$ python -q
>>> import numpy as np
>>> np.set_printoptions(suppress=True, linewidth=200)
>>> def rnd(a):
...     return np.round(a, 2) + 0
... 
>>> feats = np.loadtxt("sample8.csv", delimiter=",")
>>> print(rnd(feats))
[[ 0.71 -0.22 -0.35  0.09 -0.03 -0.12  0.02 -0.04  0.04  0.02 -0.07  0.06]
 [-0.22  0.61 -0.22  0.09  0.17  0.02  0.15 -0.07 -0.03  0.14  0.07 -0.22]
 [-0.35 -0.22  0.55  0.13 -0.03 -0.17  0.01  0.03 -0.03 -0.06 -0.08  0.13]
 [ 0.09  0.09  0.13  0.75 -0.2  -0.06  0.3  -0.03  0.08 -0.05 -0.06 -0.08]
 [-0.03  0.17 -0.03 -0.2   0.64 -0.16  0.12 -0.1   0.21 -0.05 -0.2   0.15]
 [-0.12  0.02 -0.17 -0.06 -0.16  0.85  0.1   0.04  0.01 -0.13 -0.1   0.13]
 [ 0.02  0.15  0.01  0.3   0.12  0.1   0.37 -0.05  0.05  0.13  0.01  0.26]
 [-0.04 -0.07  0.03 -0.03 -0.1   0.04 -0.05  0.71  0.29  0.29 -0.08 -0.08]
 [ 0.04 -0.03 -0.03  0.08  0.21  0.01  0.05  0.29  0.67 -0.24  0.15 -0.01]
 [ 0.02  0.14 -0.06 -0.05 -0.05 -0.13  0.13  0.29 -0.24  0.64  0.01  0.15]
 [-0.07  0.07 -0.08 -0.06 -0.2  -0.1   0.01 -0.08  0.15  0.01  0.87  0.12]
 [ 0.06 -0.22  0.13 -0.08  0.15  0.13  0.26 -0.08 -0.01  0.15  0.12  0.63]]
>>> # null space of dimension 4
>>> print(np.allclose(feats, feats.T))
True
>>> print(rnd(np.linalg.matrix_power(feats, 2)))
[[ 0.71 -0.22 -0.35  0.09 -0.03 -0.12  0.02 -0.04  0.04  0.02 -0.07  0.06]
 [-0.22  0.61 -0.22  0.09  0.17  0.02  0.15 -0.07 -0.03  0.14  0.07 -0.22]
 [-0.35 -0.22  0.55  0.13 -0.03 -0.17  0.01  0.03 -0.03 -0.06 -0.08  0.13]
 [ 0.09  0.09  0.13  0.75 -0.2  -0.06  0.3  -0.03  0.08 -0.05 -0.06 -0.08]
 [-0.03  0.17 -0.03 -0.2   0.64 -0.16  0.12 -0.1   0.21 -0.05 -0.2   0.15]
 [-0.12  0.02 -0.17 -0.06 -0.16  0.85  0.1   0.04  0.01 -0.13 -0.1   0.13]
 [ 0.02  0.15  0.01  0.3   0.12  0.1   0.37 -0.05  0.05  0.13  0.01  0.26]
 [-0.04 -0.07  0.03 -0.03 -0.1   0.04 -0.05  0.71  0.29  0.29 -0.08 -0.08]
 [ 0.04 -0.03 -0.03  0.08  0.21  0.01  0.05  0.29  0.67 -0.24  0.15 -0.01]
 [ 0.02  0.14 -0.06 -0.05 -0.05 -0.13  0.13  0.29 -0.24  0.64  0.01  0.15]
 [-0.07  0.07 -0.08 -0.06 -0.2  -0.1   0.01 -0.08  0.15  0.01  0.87  0.12]
 [ 0.06 -0.22  0.13 -0.08  0.15  0.13  0.26 -0.08 -0.01  0.15  0.12  0.63]]
>>> feats.inv()
Traceback (most recent call last):
  File "<python-input-8>", line 1, in <module>
    feats.inv()
    ^^^^^^^^^
AttributeError: 'numpy.ndarray' object has no attribute 'inv'
>>> print(np.linalg.matrix_rank(feats, rtol=0.1))
8
>>> print(np.linalg.cond(feats) > 100)
True
>>> print([round(float(x), 2) for x in np.linalg.svd(feats, compute_uv=False)[:3]])
[1.0, 1.0, 1.0]
>>> print(rnd(np.linalg.norm(feats, 2) / np.linalg.norm(feats)))
0.35
>>> print(np.argsort(-np.linalg.norm(feats, axis=0).round(6), kind="stable")[:3])
[10  5  3]
>>> ev, evecs = np.linalg.eigh(feats)
>>> print(rnd(ev.sum()), rnd(np.trace(feats)))
8.0 8.0
>>> other = feats / np.linalg.norm(feats, axis=1, keepdims=True)
>>> gram = other @ other.T
>>> print(rnd(gram[7]))
[-0.06 -0.1   0.04 -0.04 -0.15  0.06 -0.11  1.    0.43  0.43 -0.11 -0.12]
>>> print(rnd(np.linalg.norm(other, axis=1)))
[1. 1. 1. 1. 1. 1. 1. 1. 1. 1. 1. 1.]
>>> print(rnd(gram))
[[ 1.   -0.33 -0.56  0.13 -0.04 -0.15  0.05 -0.06  0.05  0.04 -0.09  0.09]
 [-0.33  1.   -0.39  0.13  0.28  0.03  0.32 -0.1  -0.04  0.23  0.09 -0.36]
 [-0.56 -0.39  1.    0.2  -0.04 -0.24  0.03  0.04 -0.05 -0.1  -0.11  0.23]
 [ 0.13  0.13  0.2   1.   -0.28 -0.07  0.57 -0.04  0.11 -0.08 -0.08 -0.12]
 [-0.04  0.28 -0.04 -0.28  1.   -0.22  0.26 -0.15  0.32 -0.07 -0.27  0.24]
 [-0.15  0.03 -0.24 -0.07 -0.22  1.    0.18  0.06  0.01 -0.17 -0.12  0.18]
 [ 0.05  0.32  0.03  0.57  0.26  0.18  1.   -0.11  0.11  0.26  0.01  0.55]
 [-0.06 -0.1   0.04 -0.04 -0.15  0.06 -0.11  1.    0.43  0.43 -0.11 -0.12]
 [ 0.05 -0.04 -0.05  0.11  0.32  0.01  0.11  0.43  1.   -0.37  0.19 -0.02]
 [ 0.04  0.23 -0.1  -0.08 -0.07 -0.17  0.26  0.43 -0.37  1.    0.01  0.24]
 [-0.09  0.09 -0.11 -0.08 -0.27 -0.12  0.01 -0.11  0.19  0.01  1.    0.16]
 [ 0.09 -0.36  0.23 -0.12  0.24  0.18  0.55 -0.12 -0.02  0.24  0.16  1.  ]]
>>> print(rnd(np.degrees(np.arccos(np.clip(gram[7, 9], -1, 1)))))
64.32
>>> print((gram - 2 * np.eye(12)).round(6).argmax(axis=1))
[ 3  6 11  6  8  6  3  9  7  7  8  6]
>>> print(np.abs(np.diag(np.linalg.qr(gram)[1])) > 1e-9)
[ True  True  True  True  True  True  True  True False False False False]
>>> print(np.linalg.lstsq(gram[:-1].T, gram[-1])[2])
8
>>> print(rnd(gram @ np.linalg.pinv(gram) @ gram))
[[ 1.   -0.33 -0.56  0.13 -0.04 -0.15  0.05 -0.06  0.05  0.04 -0.09  0.09]
 [-0.33  1.   -0.39  0.13  0.28  0.03  0.32 -0.1  -0.04  0.23  0.09 -0.36]
 [-0.56 -0.39  1.    0.2  -0.04 -0.24  0.03  0.04 -0.05 -0.1  -0.11  0.23]
 [ 0.13  0.13  0.2   1.   -0.28 -0.07  0.57 -0.04  0.11 -0.08 -0.08 -0.12]
 [-0.04  0.28 -0.04 -0.28  1.   -0.22  0.26 -0.15  0.32 -0.07 -0.27  0.24]
 [-0.15  0.03 -0.24 -0.07 -0.22  1.    0.18  0.06  0.01 -0.17 -0.12  0.18]
 [ 0.05  0.32  0.03  0.57  0.26  0.18  1.   -0.11  0.11  0.26  0.01  0.55]
 [-0.06 -0.1   0.04 -0.04 -0.15  0.06 -0.11  1.    0.43  0.43 -0.11 -0.12]
 [ 0.05 -0.04 -0.05  0.11  0.32  0.01  0.11  0.43  1.   -0.37  0.19 -0.02]
 [ 0.04  0.23 -0.1  -0.08 -0.07 -0.17  0.26  0.43 -0.37  1.    0.01  0.24]
 [-0.09  0.09 -0.11 -0.08 -0.27 -0.12  0.01 -0.11  0.19  0.01  1.    0.16]
 [ 0.09 -0.36  0.23 -0.12  0.24  0.18  0.55 -0.12 -0.02  0.24  0.16  1.  ]]
>>> print(rnd(np.trace(np.linalg.pinv(gram) @ gram)))
8.0
>>> K = np.loadtxt("case15.csv", delimiter=",")
>>> print(K)
[[-0.19 -2.21  2.69 -2.81  1.61  0.   -1.91  0.1  -1.5  -0.85  0.27  2.3 ]
 [ 0.06 -1.92  2.84 -3.43  1.51  0.23 -1.91  0.21 -0.48 -0.97  0.32  1.92]
 [ 0.09 -1.6   3.25 -3.    1.93  0.18 -1.8   0.18 -1.12 -1.23  0.26  2.03]
 [-0.1  -1.91  3.01 -3.38  2.04 -0.51 -2.48  0.16 -1.25 -1.06 -0.06  2.48]
 [-0.21 -2.41  3.33 -2.66  1.73  0.32 -1.84  0.05 -1.2  -0.53 -0.03  2.27]
 [-0.14  4.1  -0.7   3.1   1.46  0.72 -2.87  1.94 -0.74 -3.28 -1.19 -3.38]
 [ 0.31  3.15 -0.76  3.83  0.85  1.01 -3.35  2.08 -1.35 -2.93 -0.87 -2.88]
 [-0.25  3.26 -0.93  2.54  1.21  1.38 -3.25  2.05 -0.86 -3.13 -0.95 -3.29]
 [-0.48  3.68 -1.05  2.97  0.89  1.35 -3.24  1.81 -1.21 -2.9  -0.88 -3.14]
 [-0.01  3.05 -0.65  2.8   1.01  0.68 -2.93  1.84 -0.55 -2.65 -1.25 -2.24]]
>>> print(rnd(np.linalg.norm(K, 1)), rnd(np.linalg.norm(K, np.inf)))
30.52 23.62
>>> print(rnd(np.linalg.norm(K, axis=1)))
[5.89 5.87 6.01 6.6  6.11 8.11 7.87 7.64 7.78 6.7 ]
>>> print(rnd(np.linalg.norm(K[6] - K[0])))
11.18
>>> print(rnd(np.linalg.norm(K) ** 2 / np.linalg.norm(K, 2) ** 2))
1.49
>>> gram = K.T @ K
>>> print(rnd(np.linalg.svd(K, compute_uv=False) ** 2))
[320.19 151.5    2.5    1.43   0.87   0.67   0.45   0.17   0.07   0.01]
>>> print(rnd(np.trace(gram)), rnd((K ** 2).sum()))
477.88 477.88
>>> print(rnd(np.linalg.eigvalsh(gram)[::-1]))
[320.19 151.5    2.5    1.43   0.87   0.67   0.45   0.17   0.07   0.01   0.     0.  ]
>>> print(np.linalg.matrix_rank(gram))
10
>>> print(rnd(np.diag(gram)))
[ 0.51 80.79 49.47 94.55 21.88  6.18 69.18 19.07 11.61 49.15  5.66 69.82]
>>> print(np.allclose(gram, gram.T))
True
>>> vec = np.array([2, -5, -4, 1, -1, -5, 5, 3, -3, -4, 5, -5])
>>> print(K @ np.eye(12)[0])
[-0.19  0.06  0.09 -0.1  -0.21 -0.14  0.31 -0.25 -0.48 -0.01]
>>> print(np.sign((K @ vec).round(6)))
[-1. -1. -1. -1. -1. -1.  1. -1. -1. -1.]
>>> print(rnd((K * vec).sum(axis=1)))
[-16.01 -19.33 -19.68 -22.19 -22.51  -2.18   1.15  -1.95  -4.07  -6.21]
>>> print(rnd(K @ vec))
[-16.01 -19.33 -19.68 -22.19 -22.51  -2.18   1.15  -1.95  -4.07  -6.21]
>>> print((K @ vec).argmax())
6
>>> print(rnd(K @ (2 * vec)))
[-32.02 -38.66 -39.36 -44.38 -45.02  -4.36   2.3   -3.9   -8.14 -12.42]
>>> A = np.vander(np.arange(4) - 3, 4, increasing=True)
>>> print(A)
[[  1  -3   9 -27]
 [  1  -2   4  -8]
 [  1  -1   1  -1]
 [  1   0   0   0]]
>>> # row 0 dominates
>>> rng = np.random.default_rng(552402)
>>> idx = rng.permutation(4)
>>> print(idx)
[3 2 1 0]
>>> other = A[idx][:, idx]
>>> print(rnd(np.sort(np.abs(np.linalg.eigvals(other)))))
[0.74 0.74 4.66 4.66]
>>> print(rnd(np.linalg.det(other)), rnd(np.linalg.det(A[idx])))
12.0 12.0
>>> print(np.allclose(other, A))
False
>>> r0 = np.array([3, -1, 4, 4])
>>> other = A + np.outer(r0, np.eye(4)[0])
>>> print(rnd(np.linalg.det(other) / np.linalg.det(A)), rnd(1 + np.linalg.solve(A, r0)[0]))
5.0 5.0
>>> print(np.linalg.matrix_rank(other - A))
1
>>> print(other)
[[  4.  -3.   9. -27.]
 [  0.  -2.   4.  -8.]
 [  5.  -1.   1.  -1.]
 [  5.   0.   0.   0.]]
>>> M = np.load("data.npy")
>>> print(M)
[[-0.7  2.7 -0.9 -1.   0.9]
 [-0.3  3.6 -0.1  1.  -0.7]
 [ 1.   0.3  0.5 -1.1  0. ]
 [ 0.4 -5.1 -0.6  1.2  1.1]
 [-1.9  1.8 -0.7 -1.1 -1.2]
 [ 0.9  4.8  1.8  0.5  1.2]]
>>> # column 1 dominates
>>> q, Rm = np.linalg.qr(M)
>>> print(rnd(q @ Rm))
[[-0.7  2.7 -0.9 -1.   0.9]
 [-0.3  3.6 -0.1  1.  -0.7]
 [ 1.   0.3  0.5 -1.1  0. ]
 [ 0.4 -5.1 -0.6  1.2  1.1]
 [-1.9  1.8 -0.7 -1.1 -1.2]
 [ 0.9  4.8  1.8  0.5  1.2]]
>>> print(rnd(abs(Rm[0, 0])), rnd(np.linalg.norm(M[:, 0])))
2.48 2.48
>>> print(np.allclose(Rm.T @ Rm, M.T @ M))
True
>>> print(rnd(Rm))
[[ 2.48 -1.54  1.56  0.93  1.36]
 [ 0.   -8.38 -1.22  0.44  0.  ]
 [ 0.    0.    1.12  0.25 -0.47]
 [ 0.    0.    0.   -2.23 -0.22]
 [ 0.    0.    0.    0.    1.81]]
>>> print(rnd(np.abs(np.diag(Rm))))
[2.48 8.38 1.12 2.23 1.81]
